>>> import numpy as np
>>> np.set_printoptions(precision=3, suppress=True, linewidth=200)
>>> def rd(a):
...     return np.round(a, 3) + 0
... 
>>> E = np.loadtxt("a.csv", delimiter=",")
>>> print(rd(E))
[[0.13  0.037 0.111 0.093 0.056 0.037 0.093 0.13  0.13  0.074 0.037 0.074]
 [0.034 0.172 0.103 0.103 0.    0.017 0.155 0.034 0.052 0.121 0.138 0.069]
 [0.118 0.039 0.098 0.137 0.02  0.078 0.02  0.02  0.059 0.078 0.157 0.176]
 [0.068 0.136 0.034 0.051 0.085 0.136 0.068 0.068 0.068 0.068 0.085 0.136]
 [0.095 0.048 0.024 0.095 0.238 0.095 0.048 0.024 0.024 0.095 0.071 0.143]
 [0.106 0.121 0.091 0.045 0.03  0.03  0.121 0.121 0.061 0.106 0.045 0.121]
 [0.086 0.069 0.017 0.103 0.069 0.138 0.155 0.069 0.017 0.017 0.138 0.121]
 [0.161 0.125 0.143 0.107 0.018 0.    0.036 0.054 0.071 0.143 0.036 0.107]
 [0.05  0.05  0.117 0.1   0.033 0.033 0.15  0.067 0.15  0.033 0.067 0.15 ]
 [0.045 0.045 0.091 0.159 0.205 0.023 0.    0.136 0.068 0.091 0.114 0.023]
 [0.03  0.061 0.061 0.121 0.091 0.121 0.076 0.076 0.061 0.121 0.152 0.03 ]
 [0.136 0.017 0.102 0.017 0.034 0.051 0.136 0.119 0.153 0.034 0.136 0.068]]
>>> W1 = np.array([[-1, 0, -1, -2, -3],
...     [0, 2, 0, -2, -1],
...     [2, 0, 1, -1, 1],
...     [-1, -1, -3, -2, -2],
...     [2, -2, 0, 2, 3],
...     [3, 1, -2, -3, 3],
...     [-1, 3, -2, 1, 1],
...     [-1, -2, -2, 2, 0],
...     [1, 2, 3, 2, -3],
...     [-2, 0, 0, 2, -3],
...     [0, -1, 0, 1, -2],
...     [-2, 3, 1, -1, -1]])
>>> coef = np.array([0, 0, -2, 0, -1])
>>> hid = np.maximum(E @ W1 + coef, 0)
>>> print(np.linalg.matrix_rank(hid))
3
>>> print((hid > 0).astype(int))
[[0 1 0 1 0]
 [0 1 0 0 0]
 [0 1 0 0 0]
 [1 1 0 0 0]
 [1 1 0 0 0]
 [0 1 0 0 0]
 [0 1 0 0 0]
 [0 1 0 0 0]
 [0 1 0 1 0]
 [1 0 0 1 0]
 [1 1 0 1 0]
 [0 1 0 1 0]]
>>> C = np.array([[3, 3], [1, 3], [1, 3], [3, 0], [2, 0]])
>>> print(W1 @ C)
[[-16  -6]
 [ -6   6]
 [  6   9]
 [-17 -15]
 [ 16   0]
 [  5   6]
 [  3   0]
 [ -1 -15]
 [  8  18]
 [ -6  -6]
 [ -2  -3]
 [ -7   6]]
>>> print((hid @ C).round(6).argmax(axis=1))
[1 1 1 1 1 1 1 1 1 0 1 1]
>>> print(rd(np.linalg.norm(E, 2)))
1.008
>>> print(rd(np.linalg.norm(E, "nuc")))
2.569
>>> print(rd(np.linalg.norm(E) ** 2 / np.linalg.norm(E, 2) ** 2))
1.304
>>> out = np.array([[2], [2], [0], [2], [2]])
>>> C = np.array([[0, -2, 1, 3, 2, -2, 4, -4, -2, -4, 1]])
>>> J = out @ C
>>> print(J)
[[ 0 -4  2  6  4 -4  8 -8 -4 -8  2]
 [ 0 -4  2  6  4 -4  8 -8 -4 -8  2]
 [ 0  0  0  0  0  0  0  0  0  0  0]
 [ 0 -4  2  6  4 -4  8 -8 -4 -8  2]
 [ 0 -4  2  6  4 -4  8 -8 -4 -8  2]]
>>> r0 = np.array([6, 7, 8])
>>> print(np.convolve(J[3], r0))
[   0  -24  -16   18   82   52   52  -24  -16 -140  -76  -50   16]
>>> print([round(float(x), 3) for x in np.linalg.svd(J, compute_uv=False)[:3]])
[34.641, 0.0, 0.0]
>>> print(np.argsort(-np.linalg.norm(J, axis=0).round(6), kind="stable")[:3])
[6 7 9]
>>> print(np.linalg.matrix_rank(J, rtol=0.1))
1
>>> U, sigma, VT = np.linalg.svd(J)
>>> print(np.argmax(sigma[:-1] / (sigma[1:] + 1e-6)) + 1)
1
>>> out = U[:, :1] @ np.diag(sigma[:1]) @ VT[:1]
>>> print(rd(np.linalg.norm(J - out) / np.linalg.norm(J)))
0.0
>>> print(rd(np.linalg.norm(J - out, 2)), rd(sigma[1]))
0.0 0.0
>>> U, sigma, VT = np.linalg.svd(J)
>>> vecs = VT[:(sigma > 1e-8).sum()]
>>> rng = np.random.default_rng(3682)
>>> x0 = J[0] + 4 * J[2] + rng.integers(2) * np.eye(11)[5]
>>> print(x0)
[ 0. -4.  2.  6.  4. -3.  8. -8. -4. -8.  2.]
>>> print(rd(vecs.T @ vecs))
[[ 0.     0.     0.     0.     0.     0.     0.     0.     0.     0.     0.   ]
 [ 0.     0.053 -0.027 -0.08  -0.053  0.053 -0.107  0.107  0.053  0.107 -0.027]
 [ 0.    -0.027  0.013  0.04   0.027 -0.027  0.053 -0.053 -0.027 -0.053  0.013]
 [ 0.    -0.08   0.04   0.12   0.08  -0.08   0.16  -0.16  -0.08  -0.16   0.04 ]
 [ 0.    -0.053  0.027  0.08   0.053 -0.053  0.107 -0.107 -0.053 -0.107  0.027]
 [ 0.     0.053 -0.027 -0.08  -0.053  0.053 -0.107  0.107  0.053  0.107 -0.027]
 [ 0.    -0.107  0.053  0.16   0.107 -0.107  0.213 -0.213 -0.107 -0.213  0.053]
 [ 0.     0.107 -0.053 -0.16  -0.107  0.107 -0.213  0.213  0.107  0.213 -0.053]
 [ 0.     0.053 -0.027 -0.08  -0.053  0.053 -0.107  0.107  0.053  0.107 -0.027]
 [ 0.     0.107 -0.053 -0.16  -0.107  0.107 -0.213  0.213  0.107  0.213 -0.053]
 [ 0.    -0.027  0.013  0.04   0.027 -0.027  0.053 -0.053 -0.027 -0.053  0.013]]
>>> print(np.allclose(vecs.T @ vecs @ x0, x0))
False
>>> r0 = np.array([-2, -2, 2, -4, -2, -3, 4, -1, 0, -2, 2])
>>> v = np.array([2, 2, -2, -2, -1, -2, 2, -1, 1, 0, -2, -2])
>>> F = r0[:, None] + v[None, :]
>>> print(F)
[[ 0  0 -4 -4 -3 -4  0 -3 -1 -2 -4 -4]
 [ 0  0 -4 -4 -3 -4  0 -3 -1 -2 -4 -4]
 [ 4  4  0  0  1  0  4  1  3  2  0  0]
 [-2 -2 -6 -6 -5 -6 -2 -5 -3 -4 -6 -6]
 [ 0  0 -4 -4 -3 -4  0 -3 -1 -2 -4 -4]
 [-1 -1 -5 -5 -4 -5 -1 -4 -2 -3 -5 -5]
 [ 6  6  2  2  3  2  6  3  5  4  2  2]
 [ 1  1 -3 -3 -2 -3  1 -2  0 -1 -3 -3]
 [ 2  2 -2 -2 -1 -2  2 -1  1  0 -2 -2]
 [ 0  0 -4 -4 -3 -4  0 -3 -1 -2 -4 -4]
 [ 4  4  0  0  1  0  4  1  3  2  0  0]]
>>> theta = np.radians(60)
>>> R = np.eye(11)
>>> R[2, 2] = R[3, 3] = np.cos(theta)
>>> R[2, 3], R[3, 2] = -np.sin(theta), np.sin(theta)
>>> print(rd(R))
[[ 1.     0.     0.     0.     0.     0.     0.     0.     0.     0.     0.   ]
 [ 0.     1.     0.     0.     0.     0.     0.     0.     0.     0.     0.   ]
 [ 0.     0.     0.5   -0.866  0.     0.     0.     0.     0.     0.     0.   ]
 [ 0.     0.     0.866  0.5    0.     0.     0.     0.     0.     0.     0.   ]
 [ 0.     0.     0.     0.     1.     0.     0.     0.     0.     0.     0.   ]
 [ 0.     0.     0.     0.     0.     1.     0.     0.     0.     0.     0.   ]
 [ 0.     0.     0.     0.     0.     0.     1.     0.     0.     0.     0.   ]
 [ 0.     0.     0.     0.     0.     0.     0.     1.     0.     0.     0.   ]
 [ 0.     0.     0.     0.     0.     0.     0.     0.     1.     0.     0.   ]
 [ 0.     0.     0.     0.     0.     0.     0.     0.     0.     1.     0.   ]
 [ 0.     0.     0.     0.     0.     0.     0.     0.     0.     0.     1.   ]]
>>> out = J @ R.T
>>> print(np.allclose(J @ J.T, out @ out.T))
True
>>> print(rd(np.linalg.svd(J, compute_uv=False)), rd(np.linalg.svd(out, compute_uv=False)))
[34.641  0.     0.     0.     0.   ] [34.641  0.     0.     0.     0.   ]
>>> print(rd(np.linalg.det(R)), np.trace(R))
1.0 10.0
>>> print(rd(out))
[[ 0.    -4.    -4.196  4.732  4.    -4.     8.    -8.    -4.    -8.     2.   ]
 [ 0.    -4.    -4.196  4.732  4.    -4.     8.    -8.    -4.    -8.     2.   ]
 [ 0.     0.     0.     0.     0.     0.     0.     0.     0.     0.     0.   ]
 [ 0.    -4.    -4.196  4.732  4.    -4.     8.    -8.    -4.    -8.     2.   ]
 [ 0.    -4.    -4.196  4.732  4.    -4.     8.    -8.    -4.    -8.     2.   ]]
>>> print(rd(np.abs(out - J).max(axis=0)))
[0.    0.    6.196 1.268 0.    0.    0.    0.    0.    0.    0.   ]
